$ python -q
>>> import numpy as np
>>> import numpy.linalg as la
>>> np.set_printoptions(precision=2, suppress=True, linewidth=200, floatmode="fixed")
>>> J = np.loadtxt("dump.csv", delimiter=",")
>>> J
array([[0.00, 1.00, 0.00, 1.00, 1.00, 1.00, 0.00, 1.00, 0.00, 1.00, 0.00, 1.00, 0.00, 1.00],
       [1.00, 0.00, 0.00, 1.00, 1.00, 1.00, 0.00, 1.00, 0.00, 1.00, 0.00, 1.00, 0.00, 1.00],
       [0.00, 0.00, 0.00, 0.00, 0.00, 0.00, 1.00, 0.00, 1.00, 0.00, 1.00, 0.00, 1.00, 0.00],
       [1.00, 1.00, 0.00, 0.00, 1.00, 1.00, 0.00, 1.00, 0.00, 1.00, 0.00, 1.00, 0.00, 1.00],
       [1.00, 1.00, 0.00, 1.00, 0.00, 1.00, 0.00, 0.00, 0.00, 0.00, 0.00, 1.00, 0.00, 1.00],
       [1.00, 1.00, 0.00, 1.00, 1.00, 0.00, 0.00, 1.00, 0.00, 0.00, 0.00, 0.00, 0.00, 1.00],
       [0.00, 0.00, 1.00, 0.00, 0.00, 0.00, 0.00, 0.00, 1.00, 0.00, 1.00, 0.00, 1.00, 0.00],
       [1.00, 1.00, 0.00, 1.00, 0.00, 1.00, 0.00, 0.00, 0.00, 1.00, 0.00, 1.00, 0.00, 1.00],
       [0.00, 0.00, 1.00, 0.00, 0.00, 0.00, 1.00, 0.00, 0.00, 0.00, 0.00, 0.00, 1.00, 0.00],
       [1.00, 1.00, 0.00, 1.00, 0.00, 0.00, 0.00, 1.00, 0.00, 0.00, 0.00, 1.00, 0.00, 1.00],
       [0.00, 0.00, 1.00, 0.00, 0.00, 0.00, 1.00, 0.00, 0.00, 0.00, 0.00, 0.00, 0.00, 0.00],
       [1.00, 1.00, 0.00, 1.00, 1.00, 0.00, 0.00, 1.00, 0.00, 1.00, 0.00, 0.00, 0.00, 1.00],
       [0.00, 0.00, 1.00, 0.00, 0.00, 0.00, 1.00, 0.00, 1.00, 0.00, 0.00, 0.00, 0.00, 0.00],
       [1.00, 1.00, 0.00, 1.00, 1.00, 1.00, 0.00, 1.00, 0.00, 1.00, 0.00, 1.00, 0.00, 0.00]])
>>> np.round(np.sort(la.eigvals(J).real), 2) + 0
array([-2.00, -1.92, -1.68, -1.00, -1.00, -1.00, -1.00, -1.00, -1.00,  0.00,  0.36,  0.72,  3.32,  7.20])
>>> np.flatnonzero(la.matrix_power((J != 0) + (J.T != 0) + np.eye(14), 14)[4])
array([ 0,  1,  3,  4,  5,  7,  9, 11, 13])
>>> Uu, sigma, vt = la.svd(J)
>>> vecs = vt[:(sigma > 1e-8).sum()]
>>> rng = np.random.default_rng(15)
>>> vec = J[1] + -3 * J[5] + rng.integers(2) * np.eye(14)[4]
>>> vec
array([-2.00, -3.00,  0.00, -2.00, -1.00,  1.00,  0.00, -2.00,  0.00,  1.00,  0.00,  1.00,  0.00, -2.00])
>>> la.matrix_rank(np.vstack([J, vec]))
np.int64(14)
>>> round(la.norm(vec - vecs.T @ vecs @ vec), 2)
np.float64(0.5)
>>> np.allclose(vecs.T @ vecs @ vec, vec)
False
>>> feats = np.loadtxt("data.csv", delimiter=",")
>>> feats
array([[ -70.00,    5.00,   92.00,   92.00,   -9.00],
       [-132.00,   -4.00,  136.00,  110.00,   76.00],
       [-125.00,  -73.00,   84.00,   55.00,   22.00],
       [-140.00,  -23.00,  114.00,   96.00,   35.00],
       [ -84.00,  -99.00,   56.00,    4.00,   73.00],
       [ -52.00,  -57.00,   48.00,   12.00,   59.00],
       [-107.00,  -86.00,  110.00,   65.00,   49.00],
       [ -85.00,   29.00,   86.00,   95.00,   -6.00],
       [-101.00,  -74.00,   74.00,   49.00,    3.00]])
>>> np.unique(J.round(6), axis=0).shape
(14, 14)
>>> la.lstsq(J[:-1].T, J[-1])[2]
np.int32(12)
>>> np.abs(np.diag(la.qr(J)[1])) > 1e-9
array([ True,  True,  True,  True,  True,  True,  True,  True,  True,  True,  True, False,  True,  True])
>>> round(float(la.norm(feats)), 2)
523.17
>>> la.matrix_rank(feats)
np.int64(4)
>>> feats.sum(axis=1)
array([110.00, 186.00, -37.00,  82.00, -50.00,  10.00,  31.00, 119.00, -49.00])
>>> def softmax(z):
...     e = np.exp(z - z.max(axis=-1, keepdims=True))
...     return e / e.sum(axis=-1, keepdims=True)
... 
>>> np.round(softmax(feats[0]), 2) + 0
array([0.00, 0.00, 0.50, 0.50, 0.00])
>>> softmax(10 * feats[0])
array([0.00, 0.00, 0.50, 0.50, 0.00])
>>> scores = feats @ feats.T / np.sqrt(5)
>>> softmax(scores)[0] @ feats
array([-132.00,   -4.00,  136.00,  110.00,   76.00])
>>> softmax(scores).round(6).argmax(axis=1)
array([1, 1, 1, 1, 6, 1, 1, 1, 1])
>>> Uu, sigma, vt = la.svd(feats)
>>> np.argmax(sigma[:-1] / (sigma[1:] + 1e-6)) + 1
np.int64(4)
>>> sigma.round(2) + 0
array([488.11, 168.47,  76.97,  33.87,   0.00])
>>> B = Uu[:, :4] @ np.diag(sigma[:4]) @ vt[:4]
>>> round(np.abs(feats - B).max(), 2)
np.float64(0.0)
>>> Uu, sigma, vt = la.svd(feats)
>>> vecs = vt[:(sigma > 1e-8).sum()]
>>> vec = feats[3] + 3 * feats[0] + rng.integers(2) * np.eye(5)[0]
>>> vec
array([-349.00,   -8.00,  390.00,  372.00,    8.00])
>>> vecs.T @ vecs
array([[ 1.00,  0.01,  0.04, -0.04, -0.01],
       [ 0.01,  0.94, -0.15,  0.17,  0.05],
       [ 0.04, -0.15,  0.60,  0.45,  0.12],
       [-0.04,  0.17,  0.45,  0.50, -0.14],
       [-0.01,  0.05,  0.12, -0.14,  0.96]])
>>> round(float(la.norm(vec - vecs.T @ vecs @ vec)), 2)
0.06
>>> mat = np.load("run15.npy")
>>> mat
array([[0, 0, 1, 0, 0, 0, 0, 0],
       [0, 0, 0, 0, 1, 0, 0, 0],
       [0, 0, 0, 0, 0, 0, 0, 1],
       [0, 1, 0, 0, 0, 0, 0, 0],
       [0, 0, 0, 1, 0, 0, 0, 0],
       [0, 0, 0, 0, 0, 1, 0, 0],
       [1, 0, 0, 0, 0, 0, 0, 0],
       [0, 0, 0, 0, 0, 0, 1, 0]])
>>> np.flatnonzero(la.matrix_power((mat != 0) + (mat.T != 0) + np.eye(8), 8)[3])
array([1, 3, 4])
>>> (mat != 0).astype(int)
array([[0, 0, 1, 0, 0, 0, 0, 0],
       [0, 0, 0, 0, 1, 0, 0, 0],
       [0, 0, 0, 0, 0, 0, 0, 1],
       [0, 1, 0, 0, 0, 0, 0, 0],
       [0, 0, 0, 1, 0, 0, 0, 0],
       [0, 0, 0, 0, 0, 1, 0, 0],
       [1, 0, 0, 0, 0, 0, 0, 0],
       [0, 0, 0, 0, 0, 0, 1, 0]])
>>> (la.matrix_power((mat != 0) + (mat.T != 0) + np.eye(8), 8) > 0).astype(int)
array([[1, 0, 1, 0, 0, 0, 1, 1],
       [0, 1, 0, 1, 1, 0, 0, 0],
       [1, 0, 1, 0, 0, 0, 1, 1],
       [0, 1, 0, 1, 1, 0, 0, 0],
       [0, 1, 0, 1, 1, 0, 0, 0],
       [0, 0, 0, 0, 0, 1, 0, 0],
       [1, 0, 1, 0, 0, 0, 1, 1],
       [1, 0, 1, 0, 0, 0, 1, 1]])
>>> round(la.det(mat), 2)
np.float64(-1.0)
>>> f = np.array([4, 0])
>>> np.convolve(mat[2], f)
array([0, 0, 0, 0, 0, 0, 0, 4, 0])
>>> np.cross(mat[2, :3], mat[1, :3])
array([0, 0, 0])
>>> np.correlate(mat[2], mat[1], "full")
array([0, 0, 0, 0, 0, 0, 0, 0, 0, 0, 1, 0, 0, 0, 0])
>>> np.array([np.convolve(row, f, "same") for row in mat])
array([[0, 0, 4, 0, 0, 0, 0, 0],
       [0, 0, 0, 0, 4, 0, 0, 0],
       [0, 0, 0, 0, 0, 0, 0, 4],
       [0, 4, 0, 0, 0, 0, 0, 0],
       [0, 0, 0, 4, 0, 0, 0, 0],
       [0, 0, 0, 0, 0, 4, 0, 0],
       [4, 0, 0, 0, 0, 0, 0, 0],
       [0, 0, 0, 0, 0, 0, 4, 0]])
